$ ipython --no-banner

In [1]: import numpy as np

In [2]: np.set_printoptions(precision=2, suppress=True, linewidth=120)

In [3]: basis = np.array([[3, 2, -1, 1, 0, 2, 3, 1, -4, 4, -1],
   ...:     [-4, -5, 0, 4, 5, -4, -1, 5, -1, -4, 3],
   ...:     [2, 4, 1, -5, -5, 5, 1, 5, -1, -4, 1],
   ...:     [-4, 5, -5, -5, -4, 2, 2, 3, -5, 3, -5]])

In [4]: rng = np.random.default_rng(29874)

In [5]: arr = rng.normal(size=(20, 4)) @ basis + np.array([0, 0, 1, 2, 0, 1, 1, 1, 0, 2, 1])

In [6]: arr
Out[6]: 
array([[  0.79,   2.66,   1.52,  -2.08,  -4.12,   2.64,  -0.45,  -4.17,   3.8 ,   2.63,  -1.02],
       [ -1.85,   7.34,  -6.97,  -0.74,  -2.68,   5.13,   8.22,   9.35, -13.76,  10.4 ,  -5.41],
       [ -0.9 ,   2.82,   0.66,  -2.28,  -3.63,   4.13,   1.63,   6.94,  -1.8 ,  -2.02,   1.47],
       [  2.55,  13.79,  -4.46,  -9.15, -11.49,  12.5 ,   8.23,  10.39, -11.27,   6.18,  -5.13],
       [  5.12,   0.1 ,   2.77,   3.96,   0.34,   1.1 ,   0.86,  -7.97,   3.35,   7.3 ,  -0.03],
       [  4.16,   8.01,  -0.21,  -4.56,  -7.41,   8.17,   4.22,   2.15,  -3.21,   4.81,  -2.14],
       [ -2.9 ,   2.98,  -3.99,   1.08,  -0.46,   1.86,   4.45,   5.91,  -7.59,   6.29,  -2.65],
       [ -2.57,   1.34,  -0.32,  -0.32,  -1.35,   2.7 ,   2.23,   9.74,  -4.05,  -2.14,   1.95],
       [  6.05,  -5.26,   4.62,  10.71,   6.66,  -1.9 ,   1.15,  -4.85,   2.26,   5.46,   4.29],
       [ -2.72,  10.34,  -6.36,  -7.26,  -8.75,   5.66,   4.09,  -2.05,  -5.16,  11.51,  -9.44],
       [  9.6 ,  -2.83,   9.75,   4.67,   0.73,   3.94,  -0.23,   1.47,   5.86,  -5.65,   9.55],
       [  4.15,   5.83,   2.11,  -4.58,  -7.42,   5.52,   0.14,  -7.56,   4.89,   4.86,  -2.48],
       [ -4.08, -10.19,  -0.54,  14.71,  12.64, -10.38,  -0.85,  -7.42,   1.27,   9.28,   0.59],
       [ 10.25,  -5.06,  13.96,   3.67,   0.09,   4.05,  -3.3 ,   2.45,  11.29, -13.45,  13.96],
       [  5.44,   2.52,  -4.82,   9.41,   4.43,  -0.45,   7.27, -11.42,  -7.41,  24.39,  -7.81],
       [  3.65,  -1.51,   4.84,   3.64,   1.21,   4.01,   2.62,  12.51,  -2.75,  -6.54,   8.19],
       [ -0.36,   3.56,  -2.56,   0.86,  -1.22,   3.41,   4.82,   6.12,  -7.14,   5.54,  -1.52],
       [  1.34,   7.08,  -4.62,  -0.73,  -3.58,   4.66,   6.03,  -0.51,  -7.49,  12.92,  -6.24],
       [ -2.36,  -7.73,   0.49,  12.37,  10.54,  -4.34,   3.04,  10.65,  -6.58,   0.19,   6.04],
       [  1.11,   6.68,  -2.39,  -2.6 ,  -4.84,   6.38,   5.3 ,   6.29,  -7.02,   5.2 ,  -2.34]])

In [7]: Uu, sv, Vh = np.linalg.svd(arr)

In [8]: V = Vh[:(sv > 1e-8).sum()]

In [9]: x0 = arr[0] + -1 * arr[16] + rng.integers(2) * np.eye(11)[8]

In [10]: x0
Out[10]: array([  1.16,  -0.9 ,   4.09,  -2.94,  -2.9 ,  -0.77,  -5.27, -10.29,  10.94,  -2.91,   0.5 ])

In [11]: np.allclose(V.T @ V @ x0, x0)
Out[11]: True

In [12]: np.diag(V.T @ V)
Out[12]: array([0.83, 0.24, 0.31, 0.49, 0.38, 0.34, 0.16, 0.69, 0.54, 0.73, 0.3 ])

In [13]: round(np.trace(np.linalg.pinv(arr) @ arr), 2)
Out[13]: np.float64(5.0)

In [14]: np.abs(np.diag(np.linalg.qr(arr)[1])) > 1e-9
Out[14]: array([ True,  True,  True,  True,  True, False, False, False, False, False, False])

In [15]: np.allclose(arr[:-1].T @ np.linalg.lstsq(arr[:-1].T, arr[-1])[0], arr[-1])
Out[15]: True

In [16]: np.unique(arr.round(6), axis=0).shape
Out[16]: (20, 11)

In [17]: u = np.array([8, 7, 3])

In [18]: np.cross(arr[15, :3], arr[9, :3])
Out[18]: array([-40.42,  10.07,  33.66])

In [19]: J = np.load("mat.npy")

In [20]: J
Out[20]: 
array([[ 1., -3.,  1.,  0., -3.,  0.,  0.,  0.,  0.,  0.,  0.,  0.,  0.],
       [ 2.,  3.,  2., -2.,  3.,  0.,  0.,  0.,  0.,  0.,  0.,  0.,  0.],
       [ 3., -1., -1.,  0., -2.,  0.,  0.,  0.,  0.,  0.,  0.,  0.,  0.],
       [-2.,  0.,  1., -1.,  1.,  0.,  0.,  0.,  0.,  0.,  0.,  0.,  0.],
       [ 3.,  3., -2.,  1., -2.,  0.,  0.,  0.,  0.,  0.,  0.,  0.,  0.],
       [ 0.,  0.,  0.,  0.,  0.,  1., -1., -4., -1.,  2., -2., -1., -3.],
       [ 0.,  0.,  0.,  0.,  0.,  4., -2., -4.,  5.,  5.,  1., -4., -3.],
       [ 0.,  0.,  0.,  0.,  0., -4., -5.,  1., -5., -5.,  3.,  2.,  0.],
       [ 0.,  0.,  0.,  0.,  0.,  3.,  2., -4.,  1.,  3., -4.,  3.,  3.],
       [ 0.,  0.,  0.,  0.,  0., -4.,  0.,  5.,  2.,  2.,  3., -4.,  4.],
       [ 0.,  0.,  0.,  0.,  0.,  4.,  1.,  2., -4., -3.,  2., -2.,  5.],
       [ 0.,  0.,  0.,  0.,  0., -5.,  4., -3., -2.,  0.,  5.,  3.,  2.],
       [ 0.,  0.,  0.,  0.,  0.,  1.,  3.,  1.,  1.,  0.,  2., -4.,  2.]])

In [21]: other = np.linalg.inv(J)

In [22]: np.allclose(other, J.T)
Out[22]: False

In [23]: round(np.linalg.cond(J), 2)
Out[23]: np.float64(24.43)

In [24]: round(np.linalg.slogdet(J)[0], 2)
Out[24]: np.float64(1.0)

In [25]: round(np.linalg.det(J) * np.linalg.det(other), 2)
Out[25]: np.float64(1.0)

In [26]: u = np.array([2, 3, 0, 2, 1, 2, 3, 2, 2, 0, 0, 2, 1])

In [27]: other = J + np.outer(u, np.eye(13)[1])

In [28]: np.linalg.matrix_rank(np.linalg.inv(other) - np.linalg.inv(J), tol=1e-8)
Out[28]: np.int64(1)

In [29]: round(float(np.linalg.det(other) / np.linalg.det(J)), 2), round(1 + np.linalg.solve(J, u)[1], 2)
Out[29]: (1.92, np.float64(1.92))

In [30]: np.sort(np.linalg.eigvals(J).real)
Out[30]: array([-5.96, -4.21, -3.43, -3.43, -1.63, -0.74,  3.29,  3.29,  3.42,  4.26,  4.26,  5.44,  5.44])

In [31]: rank = np.linalg.matrix_rank(arr)

In [32]: rank
Out[32]: np.int64(5)

In [33]: N = np.linalg.svd(arr)[2][rank:].T

In [34]: np.allclose(arr @ N, 0)
Out[34]: True

In [35]: np.linalg.matrix_rank(arr.T @ arr), np.linalg.matrix_rank(arr @ arr.T)
Out[35]: (np.int64(5), np.int64(5))

In [36]: np.trace(J)
Out[36]: np.float64(10.0)

In [37]: np.allclose(J, J.T)
Out[37]: False

In [38]: F = np.load("sample16.npy")

In [39]: F
Out[39]: 
array([[ 37,  -3,  16,   1,  -1,   1],
       [ -3,  25,  -6,  -5, -19,   6],
       [ 16,  -6,  15,   7,   8,   1],
       [  1,  -5,   7,  32,   1, -21],
       [ -1, -19,   8,   1,  21,   1],
       [  1,   6,   1, -21,   1,  24]])

In [40]: np.trace(F)
Out[40]: np.int64(154)

In [41]: np.allclose(F, F.T)
Out[41]: True

In [42]: round(float(np.abs(np.linalg.eigvals(F)).max()), 2)
Out[42]: 56.7

In [43]: np.sort(np.abs(np.linalg.eigvals(F)))
Out[43]: array([ 0.45,  2.51, 11.28, 37.76, 45.29, 56.7 ])

In [44]: G = F.T @ F

In [45]: G
Out[45]: 
array([[ 1637,  -262,   850,   174,   129,    37],
       [ -262,  1092,  -469,  -475,  -918,   371],
       [  850,  -469,   631,   362,   394,  -120],
       [  174,  -475,   362,  1541,   182, -1197],
       [  129,  -918,   394,   182,   869,   -83],
       [   37,   371,  -120, -1197,   -83,  1056]])

In [46]: (F @ F.T).shape
Out[46]: (6, 6)

In [47]: np.linalg.eigvalsh(G)[::-1]
Out[47]: array([3214.83, 2051.46, 1425.93,  127.26,    6.31,    0.21])

In [48]: x0 = np.array([0, 0, 1, 1, 2, 3])

In [49]: rhs = F @ x0

In [50]: rhs
Out[50]: array([ 18, -31,  41, -22,  54,  54])

In [51]: np.round(np.linalg.solve(F.T, F[5]), 2) + 0
Out[51]: array([0., 0., 0., 0., 0., 1.])

In [52]: np.round(np.linalg.solve(F, F[:, 0]), 2) + 0
Out[52]: array([1., 0., 0., 0., 0., 0.])

In [53]: z = rng.permutation(6)

In [54]: z
Out[54]: array([5, 4, 2, 0, 3, 1])

In [55]: other = F[z][:, z]

In [56]: np.allclose(other, F)
Out[56]: False

In [57]: np.trace(other)
Out[57]: np.int64(154)

In [58]: M = np.array([[2, 0, 3, 1, -3, -2, 3, -1, -2, 0, -1, -1],
    ...:     [-3, -3, 3, 0, 1, -3, -1, 1, 0, -1, -2, 3],
    ...:     [-3, -2, 2, -3, 2, -1, 0, 3, 3, 0, 1, 1],
    ...:     [-1, 0, 0, -3, -2, 1, -1, 2, -3, -2, 0, -1],
    ...:     [1, -3, 1, -3, -1, -2, -3, -1, -2, -2, 2, 1]])

In [59]: M[:, 7] = -2 * M[:, 6]

In [60]: M
Out[60]: 
array([[ 2,  0,  3,  1, -3, -2,  3, -6, -2,  0, -1, -1],
       [-3, -3,  3,  0,  1, -3, -1,  2,  0, -1, -2,  3],
       [-3, -2,  2, -3,  2, -1,  0,  0,  3,  0,  1,  1],
       [-1,  0,  0, -3, -2,  1, -1,  2, -3, -2,  0, -1],
       [ 1, -3,  1, -3, -1, -2, -3,  6, -2, -2,  2,  1]])

In [61]: np.round(np.linalg.norm(M), 2)
Out[61]: np.float64(17.12)

In [62]: np.unravel_index(np.abs(M).argmax(), M.shape)
Out[62]: (np.int64(0), np.int64(7))

In [63]: M.mean(axis=0)
Out[63]: array([-0.8, -1.6,  1.8, -1.6, -0.6, -1.4, -0.4,  0.8, -0.8, -1. ,  0. ,  0.6])

In [64]: np.linalg.matrix_rank(M)
Out[64]: np.int64(5)

In [65]: np.zeros(5, 12)
---------------------------------------------------------------------------
TypeError                                 Traceback (most recent call last)
Cell In[65], line 1
----> 1 np.zeros(5, 12)

TypeError: Cannot interpret '12' as a data type

In [66]: M - M[0]
Out[66]: 
array([[ 0,  0,  0,  0,  0,  0,  0,  0,  0,  0,  0,  0],
       [-5, -3,  0, -1,  4, -1, -4,  8,  2, -1, -1,  4],
       [-5, -2, -1, -4,  5,  1, -3,  6,  5,  0,  2,  2],
       [-3,  0, -3, -4,  1,  3, -4,  8, -1, -2,  1,  0],
       [-1, -3, -2, -4,  2,  0, -6, 12,  0, -2,  3,  2]])

In [67]: np.count_nonzero(M)
Out[67]: np.int64(50)

In [68]: np.diff(M, axis=0)
Out[68]: 
array([[-5, -3,  0, -1,  4, -1, -4,  8,  2, -1, -1,  4],
       [ 0,  1, -1, -3,  1,  2,  1, -2,  3,  1,  3, -2],
       [ 2,  2, -2,  0, -4,  2, -1,  2, -6, -2, -1, -2],
       [ 2, -3,  1,  0,  1, -3, -2,  4,  1,  0,  2,  2]])

In [69]: M.shape
Out[69]: (5, 12)
